% python3 -q
>>> import numpy as np
>>> np.set_printoptions(suppress=True, linewidth=160)
>>> tidy = lambda a: np.round(a, 2) + 0
>>> A = np.loadtxt("w.csv", delimiter=",")
>>> A
array([[ 3.46,  3.02,  2.22],
       [-4.28, -3.87, -5.47],
       [ 4.82,  1.16,  6.47],
       [ 0.44,  2.02,  0.39],
       [-2.69,  0.55, -1.25],
       [-6.79, -4.26, -6.39],
       [ 1.7 ,  3.88,  1.07],
       [-1.98,  1.36, -4.61],
       [-1.31, -1.59, -0.07],
       [ 2.7 ,  1.34,  3.  ],
       [ 2.7 ,  2.64,  4.26],
       [ 1.45, -3.98,  1.48],
       [-0.06, -1.11,  3.44],
       [-0.72,  2.77, -3.36],
       [-2.09, -0.18, -4.61],
       [ 3.15, -0.18,  0.41],
       [-4.78, -2.4 ,  0.84],
       [-0.46,  2.61,  1.16],
       [ 1.76, -3.79,  1.49],
       [ 2.33,  3.06,  0.93],
       [ 3.02,  4.54,  5.61],
       [-0.44, -2.12,  4.42],
       [-1.02, -2.21, -1.59],
       [-1.36,  1.71,  0.19],
       [-3.9 , -5.38, -0.81],
       [ 0.38, -0.4 ,  0.18],
       [ 4.49,  1.24,  7.05]])
>>> x = np.array([-2, 0, 0])
>>> rhs = A @ x
>>> tidy(np.linalg.lstsq(A, rhs)[0])
array([-2.,  0.,  0.])
>>> rng = np.random.default_rng(875600)
>>> rhs = rhs + 0.3 * rng.normal(size=27)
>>> tidy(rhs)
array([-6.67,  8.79, -9.86, -1.04,  5.05, 13.42, -3.28,  4.26,  2.67, -5.45, -5.62, -3.11,  0.06,  1.23,  4.75, -6.77,  9.81,  0.35, -3.75, -4.97, -6.27,
        0.8 ,  2.3 ,  2.46,  7.97, -0.62, -9.32])
>>> beta, *_ = np.linalg.lstsq(A, rhs)
>>> beta.round()
array([-2., -0., -0.])
>>> tidy(beta)
array([-2.  , -0.01, -0.03])
>>> tidy(A.T @ (rhs - A @ beta))
array([0., 0., 0.])
>>> Xs = (A - A.mean(axis=0)) / A.std(axis=0)
>>> tidy(Xs.std(axis=0))
array([1., 1., 1.])
>>> beta = np.linalg.lstsq(np.delete(Xs, 1, axis=1), Xs[:, 1])[0]
>>> tidy(1 - np.var(Xs[:, 1] - np.delete(Xs, 1, axis=1) @ beta))
np.float64(0.34)
>>> ang = np.radians(72)
>>> R = np.eye(3)
>>> R[0, 0] = R[1, 1] = np.cos(ang)
>>> R[0, 1], R[1, 0] = -np.sin(ang), np.sin(ang)
>>> tidy(R)
array([[ 0.31, -0.95,  0.  ],
       [ 0.95,  0.31,  0.  ],
       [ 0.  ,  0.  ,  1.  ]])
>>> Y = A @ R.T
>>> tidy(np.abs(Y - A).max(axis=0))
array([8.74, 4.29, 0.  ])
>>> tidy(np.linalg.det(R)), tidy(np.trace(R))
(np.float64(1.0), np.float64(1.62))
>>> np.allclose(np.linalg.norm(A, axis=1), np.linalg.norm(Y, axis=1))
True
>>> np.allclose(A @ A.T, Y @ Y.T)
True
